$ python3 -q
>>> import numpy as np
>>> np.set_printoptions(precision=3, suppress=True, linewidth=120, floatmode="fixed")
>>> E = np.load("test5.npy")
>>> E
array([[0, 0, 1, 1, 0],
       [0, 0, 0, 1, 1],
       [1, 0, 0, 0, 0],
       [1, 1, 0, 0, 1],
       [0, 1, 0, 1, 0]])
>>> print(np.linalg.eigvals(E))
[ 2.214  1.000 -1.675 -0.539 -1.000]
>>> np.round(np.linalg.det(2 * E), 3), round(float(np.linalg.det(E)), 3)
(np.float64(-64.0), -2.0)
>>> round(np.linalg.det(E.T), 3)
np.float64(-2.0)
>>> np.einsum("ii->", E)
np.int64(0)
>>> evals, vecs = np.linalg.eigh(E)
>>> x0 = np.array([0, 3, 2, 0, -3])
>>> x0 @ E @ x0
np.int64(-18)
>>> print(vecs * np.maximum(evals, 0) @ vecs.T)
[[ 0.660  0.177  0.517  0.458  0.177]
 [ 0.177  0.647 -0.030  0.665  0.647]
 [ 0.517 -0.030  0.453  0.207 -0.030]
 [ 0.458  0.665  0.207  0.807  0.665]
 [ 0.177  0.647 -0.030  0.665  0.647]]
>>> left, sig, vt = np.linalg.svd(E, full_matrices=False)
>>> np.cumsum(sig ** 2) / np.sum(sig ** 2)
array([0.490, 0.771, 0.871, 0.971, 1.000])
>>> print(np.round(left.T @ left, 3) + 0)
[[1.000 0.000 0.000 0.000 0.000]
 [0.000 1.000 0.000 0.000 0.000]
 [0.000 0.000 1.000 0.000 0.000]
 [0.000 0.000 0.000 1.000 0.000]
 [0.000 0.000 0.000 0.000 1.000]]
>>> np.abs(left[:, 0]).round(6).argmax()
np.int64(3)
>>> print((sig > 1e-8).sum())
5
>>> sig / sig[0]
array([1.000, 0.756, 0.452, 0.452, 0.244])
>>> left.shape, sig.shape, vt.shape
((5, 5), (5,), (5, 5))
>>> P = np.triu(np.array([[2, -1, 3, -1, -1],
...     [2, 1, 3, 0, -3],
...     [0, -2, -3, -1, 3],
...     [-3, -2, -3, 2, -2],
...     [3, 1, -2, 2, 1]]), 1) + np.eye(5)
>>> other = P @ E @ np.linalg.inv(P)
>>> print(round(np.linalg.det(other), 3))
-2.0
>>> P @ E - E @ P
array([[ 2.000, -2.000,  0.000, -1.000, -3.000],
       [ 3.000, -3.000,  0.000, -3.000,  2.000],
       [-1.000,  3.000, -3.000,  4.000,  0.000],
       [ 0.000, -1.000, -6.000, -1.000,  4.000],
       [ 0.000,  0.000, -3.000,  0.000,  5.000]])
>>> evals, vecs = np.linalg.eig(E)
>>> np.round(np.prod(evals), 3)
np.float64(-2.0)
>>> np.sort(np.linalg.eigvals(E.T))
array([-1.675, -1.000, -0.539,  1.000,  2.214])
>>> A = np.loadtxt("layer16.csv", delimiter=",")
>>> A
array([[ 90.000,   7.000, 107.000,  94.000,  83.000,  92.000,  88.000],
       [  7.000,   3.000,  15.000,   9.000,   9.000,  15.000,  11.000],
       [107.000,  15.000, 191.000, 163.000, 107.000, 176.000, 101.000],
       [ 94.000,   9.000, 163.000, 183.000, 119.000, 179.000,  96.000],
       [ 83.000,   9.000, 107.000, 119.000, 103.000, 121.000,  99.000],
       [ 92.000,  15.000, 176.000, 179.000, 121.000, 224.000, 122.000],
       [ 88.000,  11.000, 101.000,  96.000,  99.000, 122.000, 117.000]])
>>> evals, vecs = np.linalg.eigh(A)
>>> x0 = np.array([3, 2, 0, 1, 1, 2, 0])
>>> print(np.linalg.eigvalsh(A[1:, 1:]))
[  0.107   1.990  28.847  29.822  61.454 698.781]
>>> print(np.abs(A).sum(axis=1).max(), round(float(np.abs(evals).max()), 3))
929.0 762.158
>>> x0 @ A @ x0
np.float64(5884.0)
>>> print(vecs * np.abs(evals) @ vecs.T)
[[ 90.000   7.000 107.000  94.000  83.000  92.000  88.000]
 [  7.000   3.000  15.000   9.000   9.000  15.000  11.000]
 [107.000  15.000 191.000 163.000 107.000 176.000 101.000]
 [ 94.000   9.000 163.000 183.000 119.000 179.000  96.000]
 [ 83.000   9.000 107.000 119.000 103.000 121.000  99.000]
 [ 92.000  15.000 176.000 179.000 121.000 224.000 122.000]
 [ 88.000  11.000 101.000  96.000  99.000 122.000 117.000]]
